$ ipython --no-banner

In [1]: import numpy as np

In [2]: np.set_printoptions(suppress=True, linewidth=120)

In [3]: X = np.array([[-2.0, 1.0, 0.0, 0.0, 0.0, 0.0, 0.0],
   ...:     [0.0, -2.0, 1.0, 0.0, 0.0, 0.0, 0.0],
   ...:     [0.0, 0.0, -2.0, 1.0, 0.0, 0.0, 0.0],
   ...:     [0.0, 0.0, 0.0, -2.0, 1.0, 0.0, 0.0],
   ...:     [0.0, 0.0, 0.0, 0.0, -2.0, 1.0, 0.0],
   ...:     [0.0, 0.0, 0.0, 0.0, 0.0, -2.0, 1.0],
   ...:     [0.0, 0.0, 0.0, 0.0, 0.0, 0.0, -2.0]])

In [4]: X
Out[4]: 
array([[-2.,  1.,  0.,  0.,  0.,  0.,  0.],
       [ 0., -2.,  1.,  0.,  0.,  0.,  0.],
       [ 0.,  0., -2.,  1.,  0.,  0.,  0.],
       [ 0.,  0.,  0., -2.,  1.,  0.,  0.],
       [ 0.,  0.,  0.,  0., -2.,  1.,  0.],
       [ 0.,  0.,  0.,  0.,  0., -2.,  1.],
       [ 0.,  0.,  0.,  0.,  0.,  0., -2.]])

In [5]: np.round(np.linalg.matrix_power(X, 3), 2)
Out[5]: 
array([[-8., 12., -6.,  1.,  0.,  0.,  0.],
       [ 0., -8., 12., -6.,  1.,  0.,  0.],
       [ 0.,  0., -8., 12., -6.,  1.,  0.],
       [ 0.,  0.,  0., -8., 12., -6.,  1.],
       [ 0.,  0.,  0.,  0., -8., 12., -6.],
       [ 0.,  0.,  0.,  0.,  0., -8., 12.],
       [ 0.,  0.,  0.,  0.,  0.,  0., -8.]])

In [6]: (X + X.T) / 2
Out[6]: 
array([[-2. ,  0.5,  0. ,  0. ,  0. ,  0. ,  0. ],
       [ 0.5, -2. ,  0.5,  0. ,  0. ,  0. ,  0. ],
       [ 0. ,  0.5, -2. ,  0.5,  0. ,  0. ,  0. ],
       [ 0. ,  0. ,  0.5, -2. ,  0.5,  0. ,  0. ],
       [ 0. ,  0. ,  0. ,  0.5, -2. ,  0.5,  0. ],
       [ 0. ,  0. ,  0. ,  0. ,  0.5, -2. ,  0.5],
       [ 0. ,  0. ,  0. ,  0. ,  0. ,  0.5, -2. ]])

In [7]: np.round(np.sort(np.abs(np.linalg.eigvals(X))), 2)
Out[7]: array([2., 2., 2., 2., 2., 2., 2.])

In [8]: np.allclose(X @ X.T, X.T @ X)
Out[8]: False

In [9]: out = X / np.sqrt((X ** 2).mean(axis=1, keepdims=True))

In [10]: out[0].round(2)
Out[10]: array([-2.37,  1.18,  0.  ,  0.  ,  0.  ,  0.  ,  0.  ])

In [11]: np.round(X - X.mean(axis=1, keepdims=True), 2)
Out[11]: 
array([[-1.86,  1.14,  0.14,  0.14,  0.14,  0.14,  0.14],
       [ 0.14, -1.86,  1.14,  0.14,  0.14,  0.14,  0.14],
       [ 0.14,  0.14, -1.86,  1.14,  0.14,  0.14,  0.14],
       [ 0.14,  0.14,  0.14, -1.86,  1.14,  0.14,  0.14],
       [ 0.14,  0.14,  0.14,  0.14, -1.86,  1.14,  0.14],
       [ 0.14,  0.14,  0.14,  0.14,  0.14, -1.86,  1.14],
       [ 0.29,  0.29,  0.29,  0.29,  0.29,  0.29, -1.71]])

In [12]: data = np.load("block11.npy")

In [13]: data
Out[13]: 
array([[ 2,  3,  4,  5,  6,  7,  8,  9],
       [10, 11, 12, 13, 14, 15, 16, 17],
       [18, 19, 20, 21, 22, 23, 24, 25],
       [26, 27, 28, 29, 30, 31, 32, 33],
       [34, 35, 36, 37, 38, 39, 40, 41],
       [42, 43, 44, 45, 46, 47, 48, 49]])

In [14]: Uu, s, Vt = np.linalg.svd(data)

In [15]: np.argmax(s[:-1] / (s[1:] + 1e-6)) + 1
Out[15]: np.int64(2)

In [16]: out = Uu[:, :2] @ np.diag(s[:2]) @ Vt[:2]

In [17]: np.linalg.matrix_rank(data, rtol=0.05)
Out[17]: np.int64(1)

In [18]: round(np.linalg.norm(data - out, 2), 2), np.round(s[2], 2)
Out[18]: (np.float64(0.0), np.float64(0.0))

In [19]: np.round(np.abs(data - out).max(), 2)
Out[19]: np.float64(0.0)

In [20]: out.round(2)
Out[20]: 
array([[ 2.,  3.,  4.,  5.,  6.,  7.,  8.,  9.],
       [10., 11., 12., 13., 14., 15., 16., 17.],
       [18., 19., 20., 21., 22., 23., 24., 25.],
       [26., 27., 28., 29., 30., 31., 32., 33.],
       [34., 35., 36., 37., 38., 39., 40., 41.],
       [42., 43., 44., 45., 46., 47., 48., 49.]])

In [21]: np.linalg.matrix_rank(data, rtol=0.1)
Out[21]: np.int64(1)

In [22]: np.argsort(-np.linalg.norm(data, axis=0).round(6), kind="stable")[:3]
Out[22]: array([7, 6, 5])

In [23]: [round(float(x), 2) for x in np.linalg.svd(data, compute_uv=False)[:3]]
Out[23]: [200.92, 7.48, 0.0]

In [24]: rank = np.linalg.matrix_rank(data)

In [25]: rank
Out[25]: np.int64(2)

In [26]: null = np.linalg.svd(data)[2][rank:].T

In [27]: [int(np.linalg.matrix_rank(data[:, :j + 1])) for j in range(8)]
Out[27]: [1, 2, 2, 2, 2, 2, 2, 2]

In [28]: np.linalg.matrix_rank(data.T @ data), np.linalg.matrix_rank(data @ data.T)
Out[28]: (np.int64(2), np.int64(2))

In [29]: [int(np.linalg.matrix_rank(data[:i])) for i in range(1, len(data) + 1)]
Out[29]: [1, 2, 2, 2, 2, 2]

In [30]: out = data / np.linalg.norm(data, axis=1, keepdims=True)

In [31]: G = out @ out.T

In [32]: np.round(np.linalg.norm(out, axis=1), 2)
Out[32]: array([1., 1., 1., 1., 1., 1.])

In [33]: (np.abs(G) > 0.9).astype(int)
Out[33]: 
array([[1, 1, 1, 1, 1, 1],
       [1, 1, 1, 1, 1, 1],
       [1, 1, 1, 1, 1, 1],
       [1, 1, 1, 1, 1, 1],
       [1, 1, 1, 1, 1, 1],
       [1, 1, 1, 1, 1, 1]])

In [34]: G.round(2)
Out[34]: 
array([[1.  , 0.97, 0.96, 0.95, 0.94, 0.94],
       [0.97, 1.  , 1.  , 1.  , 0.99, 0.99],
       [0.96, 1.  , 1.  , 1.  , 1.  , 1.  ],
       [0.95, 1.  , 1.  , 1.  , 1.  , 1.  ],
       [0.94, 0.99, 1.  , 1.  , 1.  , 1.  ],
       [0.94, 0.99, 1.  , 1.  , 1.  , 1.  ]])

In [35]: (G - 2 * np.eye(6)).round(6).argmax(axis=1)
Out[35]: array([1, 2, 3, 4, 5, 4])

In [36]: np.argwhere(np.triu(np.abs(G) > 0.95, 1))
Out[36]: 
array([[0, 1],
       [0, 2],
       [0, 3],
       [1, 2],
       [1, 3],
       [1, 4],
       [1, 5],
       [2, 3],
       [2, 4],
       [2, 5],
       [3, 4],
       [3, 5],
       [4, 5]])

In [37]: np.abs(np.diag(np.linalg.qr(data)[1])) > 1e-9
Out[37]: array([ True,  True, False, False, False, False])

In [38]: np.allclose(data[:-1].T @ np.linalg.lstsq(data[:-1].T, data[-1])[0], data[-1])
Out[38]: True

In [39]: np.unique(data.round(6), axis=0).shape
Out[39]: (6, 8)

In [40]: round(np.trace(np.linalg.pinv(data) @ data), 2)
Out[40]: np.float64(2.0)

In [41]: F = np.array([[2, -5, 7, 2],
    ...:     [14, -35, 49, 14],
    ...:     [8, -20, 28, 8],
    ...:     [18, -45, 63, 18],
    ...:     [4, -10, 14, 4]])

In [42]: Uu, s, Vt = np.linalg.svd(F)

In [43]: V = Vt[:(s > 1e-8).sum()]

In [44]: rng = np.random.default_rng(76)

In [45]: vec = F[0] + -1 * F[1] + rng.integers(2) * np.eye(4)[0]

In [46]: vec
Out[46]: array([-11.,  30., -42., -12.])

In [47]: np.linalg.matrix_rank(np.vstack([F, vec]))
Out[47]: np.int64(2)

In [48]: round(np.linalg.norm(vec - V.T @ V @ vec), 2)
Out[48]: np.float64(0.98)

In [49]: feats = np.load("a.npy")

In [50]: feats
Out[50]: 
array([[ 21,  -3,  12],
       [-14,   2,  -8],
       [-21,   3, -12]])

In [51]: np.round(feats @ np.linalg.pinv(feats) @ feats, 2)
Out[51]: 
array([[ 21.,  -3.,  12.],
       [-14.,   2.,  -8.],
       [-21.,   3., -12.]])

In [52]: round(np.trace(np.linalg.pinv(feats) @ feats), 2)
Out[52]: np.float64(1.0)

In [53]: np.allclose(feats[:-1].T @ np.linalg.lstsq(feats[:-1].T, feats[-1])[0], feats[-1])
Out[53]: True

In [54]: np.abs(np.diag(np.linalg.qr(feats)[1])) > 1e-9
Out[54]: array([ True, False, False])

In [55]: (feats + feats.T) / 2
Out[55]: 
array([[ 21. ,  -8.5,  -4.5],
       [ -8.5,   2. ,  -2.5],
       [ -4.5,  -2.5, -12. ]])

In [56]: np.trace(feats)
Out[56]: np.int64(11)

In [57]: feats @ feats
Out[57]: 
array([[ 231,  -33,  132],
       [-154,   22,  -88],
       [-231,   33, -132]])

In [58]: np.round(np.linalg.det(2 * feats), 2), round(np.linalg.det(feats), 2)
Out[58]: (np.float64(0.0), np.float64(0.0))

In [59]: np.round(np.poly(feats), 2) + 0
Out[59]: array([  1., -11.,   0.,   0.])

In [60]: np.kron(np.eye(2, dtype=int), feats)
Out[60]: 
array([[ 21,  -3,  12,   0,   0,   0],
       [-14,   2,  -8,   0,   0,   0],
       [-21,   3, -12,   0,   0,   0],
       [  0,   0,   0,  21,  -3,  12],
       [  0,   0,   0, -14,   2,  -8],
       [  0,   0,   0, -21,   3, -12]])

In [61]: round(np.linalg.det(feats[::-1]), 2)
Out[61]: np.float64(0.0)

In [62]: np.einsum("ij,ji->", feats, feats)
Out[62]: np.int64(121)
